In [1]: import numpy as np

In [2]: np.set_printoptions(suppress=True, linewidth=120)

In [3]: rd = lambda a: np.round(a, 1) + 0

In [4]: A = -3 * np.eye(5) + np.eye(5, k=1)

In [5]: print(A)
[[-3.  1.  0.  0.  0.]
 [ 0. -3.  1.  0.  0.]
 [ 0.  0. -3.  1.  0.]
 [ 0.  0.  0. -3.  1.]
 [ 0.  0.  0.  0. -3.]]

In [6]: # triangular: eigenvalues sit on the diagonal

In [7]: rng = np.random.default_rng(70230)

In [8]: idx = rng.permutation(5)

In [9]: print(idx)
[3 1 4 0 2]

In [10]: M2 = A[idx][:, idx]

In [11]: print(M2)
[[-3.  0.  1.  0.  0.]
 [ 0. -3.  0.  0.  1.]
 [ 0.  0. -3.  0.  0.]
 [ 0.  1.  0. -3.  0.]
 [ 1.  0.  0.  0. -3.]]

In [12]: print(np.allclose(M2, A))
False

In [13]: print(rd(np.sort(np.abs(np.linalg.eigvals(M2)))))
[3. 3. 3. 3. 3.]

In [14]: idx = rng.permutation(5)

In [15]: M2 = A[:, idx] * rng.choice([-1, 1], 5)

In [16]: print(M2)
[[ 0.  0.  0. -3.  1.]
 [ 0.  1.  0.  0. -3.]
 [ 1. -3.  0.  0.  0.]
 [-3.  0.  1.  0.  0.]
 [ 0.  0. -3.  0.  0.]]

In [17]: U, _, VT = np.linalg.svd(A.T @ M2)

In [18]: print(idx)
[3 2 4 0 1]

In [19]: print(rd(U @ VT))
[[0. 0. 0. 1. 0.]
 [0. 0. 0. 0. 1.]
 [0. 1. 0. 0. 0.]
 [1. 0. 0. 0. 0.]
 [0. 0. 1. 0. 0.]]

In [20]: vals, vecs = np.linalg.eig(A)

In [21]: print(rd(np.sort(np.linalg.eigvals(np.linalg.inv(A)))))
[-0.3 -0.3 -0.3 -0.3 -0.3]

In [22]: print(A @ vecs[:, 0] - vals[0] * vecs[:, 0])
[0. 0. 0. 0. 0.]

In [23]: th = np.deg2rad(72)

In [24]: arr = np.eye(8)

In [25]: arr[np.ix_([5, 1], [5, 1])] = [[np.cos(th), -np.sin(th)], [np.sin(th), np.cos(th)]]

In [26]: print(rd(arr))
[[ 1.   0.   0.   0.   0.   0.   0.   0. ]
 [ 0.   0.3  0.   0.   0.   1.   0.   0. ]
 [ 0.   0.   1.   0.   0.   0.   0.   0. ]
 [ 0.   0.   0.   1.   0.   0.   0.   0. ]
 [ 0.   0.   0.   0.   1.   0.   0.   0. ]
 [ 0.  -1.   0.   0.   0.   0.3  0.   0. ]
 [ 0.   0.   0.   0.   0.   0.   1.   0. ]
 [ 0.   0.   0.   0.   0.   0.   0.   1. ]]

In [27]: # orthonormal columns

In [28]: W = np.array([[-1, 3],
    ...:     [-6, -9],
    ...:     [5, 2],
    ...:     [-3, -3],
    ...:     [-7, -3],
    ...:     [0, 9],
    ...:     [6, 4],
    ...:     [8, 7]])

In [29]: coef = np.array([0, 6])

In [30]: hid = np.maximum(arr @ W + coef, 0)

In [31]: print(np.linalg.matrix_rank(hid))
2

In [32]: C = np.array([[0, 0], [0, 0]])

In [33]: print(W @ C)
[[0 0]
 [0 0]
 [0 0]
 [0 0]
 [0 0]
 [0 0]
 [0 0]
 [0 0]]

In [34]: q = A.astype(float).copy()

In [35]: for j in range(5):
    ...:     q[:, j] -= q[:, :j] @ (q[:, :j].T @ q[:, j])
    ...:     q[:, j] /= np.linalg.norm(q[:, j])
    ...: 

In [36]: print(q)
[[-1.  0.  0.  0.  0.]
 [ 0. -1.  0.  0.  0.]
 [ 0.  0. -1.  0.  0.]
 [ 0.  0.  0. -1.  0.]
 [ 0.  0.  0.  0. -1.]]

In [37]: print(q.T @ A)
[[ 3. -1.  0.  0.  0.]
 [ 0.  3. -1.  0.  0.]
 [ 0.  0.  3. -1.  0.]
 [ 0.  0.  0.  3. -1.]
 [ 0.  0.  0.  0.  3.]]

In [38]: E = np.loadtxt("a.csv", delimiter=",")

In [39]: print(rd(E))
[[1.  0.  0.  0. ]
 [0.  0.7 0.  0.3]
 [0.  0.3 0.3 0.3]
 [0.3 0.  0.  0.7]]

In [40]: # rows sum to 1

In [41]: idx = rng.permutation(4)

In [42]: M2 = E[:, idx] * rng.choice([-1, 1], 4)

In [43]: print(rd(M2))
[[-1.   0.   0.   0. ]
 [ 0.   0.  -0.7  0.3]
 [ 0.  -0.3 -0.3  0.3]
 [-0.3  0.   0.   0.7]]

In [44]: U, _, VT = np.linalg.svd(E.T @ M2)

In [45]: print(rd(np.linalg.lstsq(E, M2)[0]))
[[-1.  0.  0.  0.]
 [ 0.  0. -1.  0.]
 [ 0. -1.  0.  0.]
 [ 0.  0.  0.  1.]]
